$ ipython --no-banner

In [1]: import numpy as np

In [2]: import numpy.linalg as la

In [3]: np.set_printoptions(precision=2, suppress=True, linewidth=120, sign=" ")

In [4]: def tidy(a):
   ...:     return np.round(a, 2) + 0
   ...: 

In [5]: J = np.loadtxt("dump.csv", delimiter=",")

In [6]: J
Out[6]: 
array([[ 1.,  0.,  0.,  0.,  0.,  0.,  0.,  0.,  0.],
       [ 0.,  1.,  0.,  0.,  0.,  0.,  0.,  0.,  0.],
       [ 3., -1.,  1.,  0.,  0.,  0.,  0.,  0.,  0.],
       [ 1., -5.,  1.,  1.,  0.,  0.,  0.,  0.,  0.],
       [-5., -3., -5., -5.,  1.,  0.,  0.,  0.,  0.],
       [-2., -5.,  0.,  1., -5.,  1.,  0.,  0.,  0.],
       [ 3., -2., -1.,  1.,  5., -5.,  1.,  0.,  0.],
       [ 0.,  1., -3., -3., -2., -2.,  5.,  1.,  0.],
       [ 3., -5., -3., -2., -4., -3.,  5.,  3.,  1.]])

In [7]: la.matrix_rank(J, rtol=0.1)
Out[7]: np.int64(6)

In [8]: la.cond(J) > 100
Out[8]: np.True_

In [9]: [round(float(x), 2) for x in la.svd(J, compute_uv=False)[:3]]
Out[9]: [12.91, 9.81, 8.98]

In [10]: np.argsort(-la.norm(J, axis=0).round(6), kind="stable")[:3]
Out[10]: array([ 1,  4,  0])

In [11]: tidy(la.norm(J, 2) / la.norm(J))
Out[11]: np.float64(0.64)

In [12]: la.matrix_rank(J - J[0, 0] * np.eye(9))
Out[12]: np.int64(7)

In [13]: np.prod(np.diag(J)), tidy(la.det(J))
Out[13]: (np.float64(1.0), np.float64(1.0))

In [14]: arr = np.load("run4.npy")

In [15]: arr
Out[15]: 
array([[ 1.22, -2.03, -0.73,  1.83],
       [ 0.44, -1.24,  2.31,  2.92],
       [ 1.87, -6.49,  1.76,  5.1 ],
       [ 0.  , -0.04,  0.37, -0.51],
       [-3.81,  1.77, -1.83, -0.62],
       [ 1.05, -1.69,  1.76,  2.91],
       [-2.29, -1.94, -2.05,  2.37],
       [-1.05,  0.19,  2.39,  3.17],
       [-2.07, -0.25,  0.75,  2.6 ],
       [ 0.56, -1.94,  1.33,  1.73],
       [-2.43,  1.44, -1.  ,  0.1 ],
       [-0.2 , -1.5 , -0.48,  1.49],
       [ 1.5 , -4.11,  1.55,  4.62],
       [-0.03, -1.11,  0.22,  2.36],
       [-1.52, -4.55, -1.79,  4.29],
       [-0.56, -1.5 , -0.29,  0.74],
       [-2.08,  1.48, -0.83, -0.24],
       [-1.55, -4.21, -0.74,  5.25],
       [ 1.31, -6.08, -1.36,  4.32],
       [ 1.05, -4.02,  0.67,  3.96],
       [-1.48, -1.5 , -0.59,  1.52],
       [ 1.41, -5.7 , -0.14,  5.21],
       [-0.57, -0.41,  1.59,  2.21],
       [ 1.29, -3.99,  1.69,  4.27],
       [-2.16, -0.77, -1.34,  1.28],
       [-2.81, -2.39, -2.1 ,  2.62],
       [-0.79, -0.64,  2.48,  3.58],
       [-1.46,  0.64,  0.37,  1.07],
       [ 0.36,  0.43,  2.33,  1.04],
       [-1.51, -3.79, -0.02,  5.93],
       [ 1.37, -4.08,  0.73,  3.5 ],
       [-3.7 ,  2.34, -0.48,  0.15],
       [-1.59,  1.  ,  0.2 ,  0.45],
       [-3.54,  2.79,  0.51,  0.99],
       [-4.06,  2.43,  0.8 ,  0.55],
       [-0.09, -2.68,  2.51,  4.78]])

In [16]: proj = arr @ la.solve(arr.T @ arr, arr.T)

In [17]: la.matrix_rank(np.eye(36) - proj)
Out[17]: np.int64(32)

In [18]: tidy(np.diag(proj))
Out[18]: 
array([ 0.17,  0.08,  0.35,  0.06,  0.14,  0.08,  0.12,  0.15,  0.07,  0.1 ,  0.07,  0.02,  0.09,  0.09,  0.16,  0.1 ,
        0.04,  0.12,  0.17,  0.06,  0.08,  0.14,  0.05,  0.09,  0.06,  0.16,  0.13,  0.03,  0.08,  0.16,  0.06,  0.11,
        0.03,  0.17,  0.24,  0.13])

In [19]: cent = arr[[22, 1]].astype(float)

In [20]: for _ in range(4):
    ...:     idx = la.norm(arr[:, None] - cent, axis=-1).argmin(axis=1)
    ...:     cent = np.array([arr[idx == j].mean(axis=0) for j in range(2)])
    ...: 

In [21]: idx
Out[21]: 
array([ 1,  1,  1,  0,  0,  1,  0,  0,  0,  1,  0,  0,  1,  0,  1,  0,  0,  1,  1,  1,  0,  1,  0,  1,  0,  0,  0,  0,
        0,  1,  1,  0,  0,  0,  0,  1])

In [22]: tidy(cent[1] - cent[0])
Out[22]: array([ 2.29, -3.89,  0.59,  2.76])

In [23]: np.bincount(idx)
Out[23]: array([ 21,  15])
